>>> import numpy as np
>>> from numpy import linalg as LA
>>> np.set_printoptions(precision=1, suppress=True, linewidth=140, floatmode="fixed")
>>> m1 = np.loadtxt("a.csv", delimiter=",")
>>> m1
array([[-12.0, -12.0,  14.0,  10.0,  -2.0],
       [ -6.0,  -6.0,   7.0,   5.0,  -1.0],
       [  0.0,   0.0,   0.0,   0.0,   0.0],
       [  0.0,   0.0,   0.0,   0.0,   0.0],
       [  0.0,   0.0,   0.0,   0.0,   0.0],
       [ -6.0,  -6.0,   7.0,   5.0,  -1.0]])
>>> U, sigma, vt = LA.svd(m1)
>>> sigma.round(1) + 0
array([29.7,  0.0,  0.0,  0.0,  0.0])
>>> other = U[:, :1] @ np.diag(sigma[:1]) @ vt[:1]
>>> round(float(LA.norm(m1 - other, 2)), 1), round(sigma[1], 1)
(0.0, np.float64(0.0))
>>> rank = LA.matrix_rank(m1)
>>> rank
np.int64(1)
>>> null = LA.svd(m1)[2][rank:].T
>>> [int(LA.matrix_rank(m1[:, :j + 1])) for j in range(5)]
[1, 1, 1, 1, 1]
>>> np.round(m1 @ null, 1) + 0
array([[0.0, 0.0, 0.0, 0.0],
       [0.0, 0.0, 0.0, 0.0],
       [0.0, 0.0, 0.0, 0.0],
       [0.0, 0.0, 0.0, 0.0],
       [0.0, 0.0, 0.0, 0.0],
       [0.0, 0.0, 0.0, 0.0]])
>>> [int(LA.matrix_rank(np.delete(m1, i, axis=0))) for i in range(6)]
[1, 1, 1, 1, 1, 1]
>>> np.round(np.trace(LA.pinv(m1) @ m1), 1)
np.float64(1.0)
>>> np.abs(np.diag(LA.qr(m1)[1])) > 1e-9
array([ True, False, False, False, False])
>>> W = np.array([[1, -2], [0, -2], [-1, 2], [-2, -1], [1, 2]])
>>> b = np.array([1, 2])
>>> H = np.maximum(m1 @ W + b, 0)
>>> (H > 0).mean(axis=0)
array([0.5, 1.0])
>>> (H > 0).astype(int)
array([[0, 1],
       [0, 1],
       [1, 1],
       [1, 1],
       [1, 1],
       [0, 1]])
>>> LA.matrix_rank(H)
np.int64(2)
>>> cent = np.array([[0, -3, 2], [-1, -2, -2]])
>>> H @ cent
array([[ -64.0, -128.0, -128.0],
       [ -33.0,  -66.0,  -66.0],
       [  -2.0,   -7.0,   -2.0],
       [  -2.0,   -7.0,   -2.0],
       [  -2.0,   -7.0,   -2.0],
       [ -33.0,  -66.0,  -66.0]])
>>> rng = np.random.default_rng(10)
>>> labels = rng.integers(0, 3, 4)
>>> mat = np.array([[4, 9, 8, 2], [5, 8, 5, 2], [2, 8, 7, 5], [1, 5, 0, 7]]) * (labels[:, None] == labels)
>>> mat
array([[4, 9, 0, 0],
       [5, 8, 0, 0],
       [0, 0, 7, 5],
       [0, 0, 0, 7]])
>>> cov = mat.T @ mat
>>> np.trace(cov), (mat ** 2).sum()
(np.int64(309), np.int64(309))
>>> np.diag(cov)
array([ 41, 145,  49,  74])
>>> (mat @ mat.T).shape
(4, 4)
>>> LA.eigvalsh(cov)[::-1]
array([185.1,  98.7,  24.3,   0.9])
>>> LA.matrix_rank(cov)
np.int64(4)
>>> round(float(LA.norm(mat, 2)), 1)
13.6
>>> round(float(LA.norm(mat, 1)), 1), round(float(LA.norm(mat, np.inf)), 1)
(17.0, 13.0)
>>> round(float(LA.norm(mat[1] - mat[0])), 1)
1.4
>>> round(LA.norm(mat) ** 2 / LA.norm(mat, 2) ** 2, 1)
np.float64(1.7)
